% python3 -q
>>> import numpy as np
>>> np.set_printoptions(suppress=True, linewidth=140)
>>> W0 = np.load("test19.npy")
>>> W0
array([[ 1,  0,  0,  0,  0,  0,  0],
       [ 0, -2, -1,  0,  0,  0,  0],
       [ 0,  0, -3,  0, -2,  0,  0],
       [ 0,  0,  0, -3,  0, -2, -2],
       [ 0,  1,  0,  0,  2,  0,  0],
       [ 0,  0,  0, -3,  0,  3,  1],
       [ 0,  0,  0, -1,  0, -1,  2]])
>>> np.linalg.matrix_power(W0, 4)
array([[  1,   0,   0,   0,   0,   0,   0],
       [  0,   6,  63,   0,  26,   0,   0],
       [  0, -26,  69,   0,  22,   0,   0],
       [  0,   0,   0, 287,   0,  62,  22],
       [  0,   2, -13,   0,  14,   0,   0],
       [  0,   0,   0,  13,   0, 161, 209],
       [  0,   0,   0,  91,   0, -49,  -8]])
>>> round(float(np.linalg.det(W0)), 2)
-602.0
>>> np.round(np.sort(np.abs(np.linalg.eigvals(W0))), 2)
array([1.  , 2.1 , 2.58, 2.58, 3.19, 3.19, 4.22])
>>> round(float(np.abs(np.linalg.eigvals(W0)).max()), 2)
4.22
>>> K = np.loadtxt("m.csv", delimiter=",")
>>> K
array([[4., 0., 0., 0., 3., 0., 3., 0., 3., 0.],
       [0., 4., 3., 3., 0., 3., 0., 3., 0., 3.],
       [0., 3., 4., 3., 0., 3., 0., 3., 0., 3.],
       [0., 3., 3., 4., 0., 3., 0., 3., 0., 3.],
       [3., 0., 0., 0., 4., 0., 3., 0., 3., 0.],
       [0., 3., 3., 3., 0., 4., 0., 3., 0., 3.],
       [3., 0., 0., 0., 3., 0., 4., 0., 3., 0.],
       [0., 3., 3., 3., 0., 3., 0., 4., 0., 3.],
       [3., 0., 0., 0., 3., 0., 3., 0., 4., 0.],
       [0., 3., 3., 3., 0., 3., 0., 3., 0., 4.]])
>>> u = np.array([-2, -2])
>>> np.convolve(K[1], u)
array([  0.,  -8., -14., -12.,  -6.,  -6.,  -6.,  -6.,  -6.,  -6.,  -6.])
>>> np.polyval(u, K[1])
array([ -2., -10.,  -8.,  -8.,  -2.,  -8.,  -2.,  -8.,  -2.,  -8.])
